>>> import numpy as np
>>> np.set_printoptions(suppress=True, linewidth=200)
>>> E = np.array([[1, 0, 0], [7, 1, 0], [-7, -4, 1]])
>>> E
array([[ 1,  0,  0],
       [ 7,  1,  0],
       [-7, -4,  1]])
>>> x = np.array([1, 1, -2])
>>> target = E @ x
>>> target
array([  1,   8, -13])
>>> np.round(np.linalg.solve(E.T, E[1]), 3)
array([0., 1., 0.])
>>> np.round(np.linalg.solve(E, target + E[:, 0]), 3)
array([ 2.,  1., -2.])
>>> m1 = np.array([[-3, -2, -1],
...     [0, 1, 2],
...     [3, 4, 5],
...     [6, 7, 8],
...     [9, 10, 11],
...     [12, 13, 14],
...     [15, 16, 17]])
>>> U, sig, VT = np.linalg.svd(m1)
>>> vecs = VT[:(sig > 1e-8).sum()]
>>> rng = np.random.default_rng(13079)
>>> x = m1[2] + -2 * m1[4] + rng.integers(2) * np.eye(3)[2]
>>> x
array([-15., -16., -16.])
>>> np.allclose(vecs.T @ vecs @ x, x)
False
>>> np.round(vecs.T @ vecs, 3)
array([[ 0.833,  0.333, -0.167],
       [ 0.333,  0.333,  0.333],
       [-0.167,  0.333,  0.833]])
>>> A2 = np.array([[0, -2, 2], [1, 1, 0], [0, 2, -2]])
>>> m1 @ A2
array([[-2,  2, -4],
       [ 1,  5, -4],
       [ 4,  8, -4],
       [ 7, 11, -4],
       [10, 14, -4],
       [13, 17, -4],
       [16, 20, -4]])
>>> np.einsum("ik,kj->ji", m1, A2)
array([[-2,  1,  4,  7, 10, 13, 16],
       [ 2,  5,  8, 11, 14, 17, 20],
       [-4, -4, -4, -4, -4, -4, -4]])
>>> np.linalg.matrix_rank(np.vstack([m1, A2.T]))
np.int64(3)
>>> np.einsum("ij->j", m1)
array([42, 49, 56])
>>> np.abs(np.diag(np.linalg.qr(m1)[1])) > 1e-9
array([ True,  True, False])
>>> np.round(m1 @ np.linalg.pinv(m1) @ m1, 3) + 0
array([[-3., -2., -1.],
       [ 0.,  1.,  2.],
       [ 3.,  4.,  5.],
       [ 6.,  7.,  8.],
       [ 9., 10., 11.],
       [12., 13., 14.],
       [15., 16., 17.]])
>>> feats = np.load("dump.npy")
>>> feats
array([[ 0.8,  0.4, -1.1, -0.4, -0.7,  0. ],
       [ 0.8,  0.1,  1.6, -0.1, -0.4, -0.9],
       [-1.4, -0.8,  0.3,  2.7, -1.3,  0.1],
       [-0.2,  0.1,  1. , -0.7,  1.4, -1.2],
       [-0.8,  1.6, -0.9,  0.3,  0.4,  0.9],
       [-0.4,  1.1, -1.5,  1.1, -0.2,  1. ]])
>>> A2 = feats + rng.integers(-2, 3, (6, 5)) @ rng.integers(-2, 3, (5, 6))
>>> A2.round(3)
array([[-5.2, -5.6,  1.9,  0.6,  0.3,  3. ],
       [ 3.8,  3.1, -1.4, -0.1,  2.6, -0.9],
       [ 1.6, -0.8, -4.7,  1.7, -1.3,  0.1],
       [-6.2, -8.9,  1. , -5.7,  2.4,  4.8],
       [-6.8, -7.4, -0.9, -6.7,  1.4,  7.9],
       [-1.4, -0.9, -4.5,  0.1,  7.8,  3. ]])
>>> np.abs(A2 - feats).sum(axis=1)
array([20., 12.,  9., 27., 30., 17.])
>>> def softmax(z):
...     e = np.exp(z - z.max(axis=-1, keepdims=True))
...     return e / e.sum(axis=-1, keepdims=True)
... 
>>> np.round(softmax(A2).sum(axis=1), 3)
array([1., 1., 1., 1., 1., 1.])
>>> scores = A2 @ A2.T / np.sqrt(6)
>>> softmax(scores).round(6).argmax(axis=1)
array([3, 1, 2, 4, 4, 5])
>>> np.round(softmax(scores), 3) + 0
array([[0.   , 0.   , 0.   , 0.55 , 0.45 , 0.   ],
       [0.   , 0.999, 0.   , 0.   , 0.   , 0.001],
       [0.   , 0.   , 1.   , 0.   , 0.   , 0.   ],
       [0.   , 0.   , 0.   , 0.062, 0.938, 0.   ],
       [0.   , 0.   , 0.   , 0.   , 1.   , 0.   ],
       [0.   , 0.   , 0.   , 0.   , 0.   , 1.   ]])
>>> A2 = feats / np.linalg.norm(feats, axis=1, keepdims=True)
>>> cov = A2 @ A2.T
>>> (np.abs(cov) > 0.9).astype(int)
array([[1, 0, 0, 0, 0, 0],
       [0, 1, 0, 0, 0, 0],
       [0, 0, 1, 0, 0, 0],
       [0, 0, 0, 1, 0, 0],
       [0, 0, 0, 0, 1, 0],
       [0, 0, 0, 0, 0, 1]])
>>> (cov - 2 * np.eye(6)).round(6).argmax(axis=1)
array([5, 3, 5, 1, 5, 4])
>>> np.round(np.degrees(np.arccos(np.clip(cov[1, 5], -1, 1))), 3)
np.float64(135.545)
>>> cov[1].round(3)
array([-0.228,  1.   , -0.08 ,  0.448, -0.634, -0.714])
>>> W1 = np.array([[1, 2, -1],
...     [2, -1, 1],
...     [-2, 1, 2],
...     [-3, 2, 3],
...     [1, 3, 2],
...     [-3, 0, -1]])
>>> coef = np.array([0, 1, 0])
>>> act = np.maximum(feats @ W1 + coef, 0)
>>> np.round((act > 0).mean(axis=0), 3)
array([0.667, 0.5  , 0.833])
>>> Z = np.array([[6, 7, 2], [9, 0, 8], [7, 3, 0]])
>>> (act @ Z).round(6).argmax(axis=1)
array([1, 0, 0, 0, 0, 0])
>>> W1 @ Z
array([[ 17,   4,  18],
       [ 10,  17,  -4],
       [ 11,  -8,   4],
       [ 21, -12,  10],
       [ 47,  13,  26],
       [-25, -24,  -6]])
>>> np.round(np.sort(np.linalg.eigvals(E)), 3)
array([1., 1., 1.])
>>> np.linalg.matrix_power(E - np.diag(np.diag(E)), 3)
array([[0, 0, 0],
       [0, 0, 0],
       [0, 0, 0]])
>>> [int(np.linalg.matrix_rank(np.linalg.matrix_power(E, p))) for p in range(1, 4)]
[3, 3, 3]
>>> E @ E
array([[  1,   0,   0],
       [ 14,   1,   0],
       [-42,  -8,   1]])
>>> np.prod(np.diag(E)), np.round(np.linalg.det(E), 3)
(np.int64(1), np.float64(1.0))
>>> sig = 10 * 0.9 ** np.arange(9)
>>> W0 = rng.normal(size=(24, 9)) * rng.permutation(sig)
>>> W0.round(3)
array([[ -6.677,   0.424,  -5.222,  -4.92 ,  -0.616,   4.506,   2.099,   3.49 ,   8.702],
       [ -5.31 ,  -2.578,  -2.392,  -1.088,  -3.2  ,  -1.971,  -4.959,  -8.637,  -0.036],
       [  1.478,  -7.628,   6.514,  -2.587,  16.13 ,  -5.785,   8.168,   3.287,  16.426],
       [ -1.733,  -4.177,  -6.21 ,   6.708,   0.901,  -1.69 ,  -7.434,   1.817,  11.01 ],
       [ -0.759, -23.168,  -1.064,  -4.251,   5.293,  11.434,   3.775,  -6.923,  -7.023],
       [ -9.948,   4.137,  -5.453,  -3.335,   6.31 ,   4.845,  -4.957,   0.771,   2.312],
       [  2.084,  -4.406,   4.119,  -9.126,  -2.656,   1.511,  -7.961,  -0.756,  -6.879],
       [ -6.791,  -8.422,   2.589,   5.096,   6.913,   1.742,  -7.173,  -3.773,   1.891],
       [ -2.621,  -5.973,   4.104,  -0.895,   6.428,  -0.467,  -5.617,   8.177,  -6.49 ],
       [ -5.831,  -3.936,  -0.576,  -5.691,   6.425,   3.276,   2.827,  -1.574,  -7.176],
       [  3.408,   2.627,  -1.988,   7.303,   9.085,   1.574,   4.717,  -2.712,   1.579],
       [ -3.179,  13.657,  -4.295,  14.583,  -8.508,   3.795,   2.474,  -1.612,   6.652],
       [ -0.874,   6.341,  -0.238,   2.054,  20.593,  16.808,  -6.057,  -4.98 ,  -2.393],
       [ -6.403,   4.96 ,   3.926,  -0.05 , -12.887,  -1.25 ,  -3.132,  -1.334,   0.261],
       [ -1.707,   0.943,  -4.03 , -19.746,  -6.857,  -6.834,  -1.563,  -3.798,  21.931],
       [ -4.231,  -2.554,  -7.255,  12.666,   3.52 ,  -4.22 ,  -6.017,  -0.378,  -2.558],
       [  2.137,   4.823, -12.722,  -1.779, -17.152,  -1.915,   3.278,  -1.512,  19.148],
       [  5.668,   2.525,  -4.148, -10.566,   8.668,  -7.239,  -1.498,  -1.043,  -0.452],
       [  3.502,   1.369,  -9.562,   8.538, -19.848,  -6.271,   1.267,   6.101, -14.319],
       [ -1.858,  -6.804,   5.236,  -3.246, -10.046,  -9.372,   6.065,  -4.835,  -2.816],
       [ -9.943,   2.425,  -7.362,   3.039,  -4.522, -10.975,   4.157,   0.623,   3.503],
       [  1.296,   8.268,  17.127, -12.746,  -0.86 ,  -0.953,  -5.358,  -2.557,  19.147],
       [  2.983,   1.172,  -6.423,  -6.188,  -7.094,   1.888,   5.661,  -5.001,   6.873],
       [  1.576, -11.882,  -7.23 ,   6.027,   6.819,  -2.094,   3.459,  -0.257,   8.862]])
>>> blk = np.stack([W0, 5 * W0, W0[::-1]])
>>> np.round(np.linalg.norm(blk, axis=(1, 2)), 3)
array([104.132, 520.659, 104.132])
>>> blk.shape
(3, 24, 9)
>>> np.linalg.matrix_rank(blk)
array([9, 9, 9])
>>> np.round(np.einsum("bij,cij->bc", blk, blk), 3)
array([[ 10843.437,  54217.187,    153.992],
       [ 54217.187, 271085.936,    769.958],
       [   153.992,    769.958,  10843.437]])
>>> (blk @ W0.T).shape
(3, 24, 24)
>>> x = np.array([-2, 9, 0, -9, 2, 2, 4, 8, 4])
>>> target = W0 @ x
>>> coef, lr = np.zeros(9), 1 / np.linalg.norm(W0, 2) ** 2
>>> for i in range(5):
...     coef -= lr * W0.T @ (W0 @ coef - target)
...     if i % 1 == 0: print(i, round(np.linalg.norm(W0 @ coef - target), 3))
... 
0 259.78
1 199.916
2 164.104
3 139.05
4 120.051
>>> coef.round(3)
array([ 0.007,  7.886,  0.994, -7.02 ,  1.531,  0.743,  1.436,  3.067,  4.578])
>>> lab = W0[:, 0] > np.median(W0[:, 0])
>>> u = W0[lab].mean(axis=0) - W0[~lab].mean(axis=0)
>>> lab.astype(int)
array([0, 0, 1, 0, 1, 0, 1, 0, 0, 0, 1, 0, 1, 0, 1, 0, 1, 1, 1, 0, 0, 1, 1, 1])
>>> np.argsort(-np.abs(u).round(6), kind="stable")
array([0, 3, 8, 6, 4, 5, 7, 1, 2])
>>> u.round(3)
array([ 7.11 , -0.848,  0.272, -5.495,  1.784,  1.159,  2.463, -1.074,  3.97 ])
>>> X = np.load("block6.npy")
>>> X.round(3)
array([[ 1.   ,  0.   ,  0.   ,  0.   ,  0.   ,  0.   ,  0.   ],
       [ 0.   , -0.707,  0.707,  0.   ,  0.   ,  0.   ,  0.   ],
       [ 0.   , -0.707, -0.707,  0.   ,  0.   ,  0.   ,  0.   ],
       [ 0.   ,  0.   ,  0.   ,  1.   ,  0.   ,  0.   ,  0.   ],
       [ 0.   ,  0.   ,  0.   ,  0.   ,  1.   ,  0.   ,  0.   ],
       [ 0.   ,  0.   ,  0.   ,  0.   ,  0.   ,  1.   ,  0.   ],
       [ 0.   ,  0.   ,  0.   ,  0.   ,  0.   ,  0.   ,  1.   ]])
>>> x = np.array([2, 0, 4, -2, -4, 2, -2])
>>> np.round(np.linalg.inv(X), 3)
array([[ 1.   ,  0.   ,  0.   ,  0.   ,  0.   ,  0.   ,  0.   ],
       [-0.   , -0.707, -0.707, -0.   , -0.   , -0.   , -0.   ],
       [ 0.   ,  0.707, -0.707,  0.   ,  0.   ,  0.   ,  0.   ],
       [ 0.   ,  0.   ,  0.   ,  1.   ,  0.   ,  0.   ,  0.   ],
       [ 0.   ,  0.   ,  0.   ,  0.   ,  1.   ,  0.   ,  0.   ],
       [ 0.   ,  0.   ,  0.   ,  0.   ,  0.   ,  1.   ,  0.   ],
       [ 0.   ,  0.   ,  0.   ,  0.   ,  0.   ,  0.   ,  1.   ]])
>>> round(float(np.linalg.det(X)), 3)
1.0
>>> np.round(np.abs(np.linalg.eigvals(X)), 3)
array([1., 1., 1., 1., 1., 1., 1.])
>>> [p for p in range(1, 25) if np.allclose(np.linalg.matrix_power(X, p), np.eye(7))]
[8, 16, 24]
